$ python -q
>>> import numpy as np
>>> np.set_printoptions(precision=2, suppress=True, linewidth=200, sign=" ")
>>> W0 = np.load("a.npy")
>>> W0
array([[ 1, -1,  1, -1],
       [ 1,  0,  0,  0],
       [ 1,  1,  1,  1]])
>>> t3 = np.stack([W0, -3 * W0, W0[::-1]])
>>> np.linalg.matrix_rank(t3)
array([ 3,  3,  3])
>>> np.linalg.norm(W0, axis=1)
array([ 2.,  1.,  2.])
>>> B = W0 / np.linalg.norm(W0, axis=1, keepdims=True)
>>> G = B @ B.T
>>> G[0]
array([ 1. ,  0.5,  0. ])
>>> (np.abs(G) > 0.9).astype(int)
array([[ 1,  0,  0],
       [ 0,  1,  0],
       [ 0,  0,  1]])
>>> data = np.array([[-2, 0, 0, 0, 0, 0, 0],
...     [0, 0, 0, 0, 0, 0, 0],
...     [0, 0, 0, -1, 0, 0, 0],
...     [0, 0, 0, 0, 0, 0, 0],
...     [0, 1, 0, 0, 0, 0, 0],
...     [0, 0, 0, 0, 0, 0, 0],
...     [0, 0, 0, 0, 0, 0, 0]])
>>> B = np.array([[0, 2, -3], [3, -2, 0], [0, 3, 3], [-3, 2, -3]])
>>> W0 @ B
array([[ 0,  5,  3],
       [ 0,  2, -3],
       [ 0,  5, -3]])
>>> np.linalg.matrix_rank(W0 @ B)
np.int64(2)
>>> np.einsum("ij,ij->i", W0, W0)
array([ 4,  1,  4])
>>> B.T @ W0.T
array([[ 0,  0,  0],
       [ 5,  2,  5],
       [ 3, -3, -3]])
>>> U, sig, Vt = np.linalg.svd(data)
>>> evecs = Vt[:(sig > 1e-8).sum()]
>>> rng = np.random.default_rng(44955)
>>> x = data[5] + 4 * data[3] + rng.integers(2) * np.eye(7)[5]
>>> x
array([ 0.,  0.,  0.,  0.,  0.,  1.,  0.])
>>> np.linalg.matrix_rank(np.vstack([data, x]))
np.int64(4)
>>> np.allclose(evecs.T @ evecs @ x, x)
False
>>> t = np.radians(45)
>>> Rm = np.eye(4)
>>> Rm[3, 3] = Rm[1, 1] = np.cos(t)
>>> Rm[3, 1], Rm[1, 3] = -np.sin(t), np.sin(t)
>>> Rm
array([[ 1.  ,  0.  ,  0.  ,  0.  ],
       [ 0.  ,  0.71,  0.  ,  0.71],
       [ 0.  ,  0.  ,  1.  ,  0.  ],
       [ 0.  , -0.71,  0.  ,  0.71]])
>>> B = W0 @ Rm.T
>>> np.allclose(np.linalg.norm(W0, axis=1), np.linalg.norm(B, axis=1))
True
>>> np.abs(B - W0).max(axis=0)
array([ 0.  ,  0.41,  0.  ,  1.  ])
>>> round(float(np.linalg.det(Rm)), 2), np.round(np.trace(Rm), 2)
(1.0, np.float64(3.41))
>>> X = np.load("out6.npy")
>>> X
array([[ 0.43,  0.29,  0.29],
       [ 0.5 ,  0.25,  0.25],
       [ 0.56,  0.11,  0.33]])
>>> x = np.array([5, 2, 3])
>>> rhs = X @ x
>>> rhs
array([ 3.57,  3.75,  4.  ])
>>> np.round(np.linalg.solve(X, X[:, 1]), 2) + 0
array([ 0.,  1.,  0.])
>>> np.linalg.solve(X, rhs + X[:, 2])
array([ 5.,  2.,  4.])
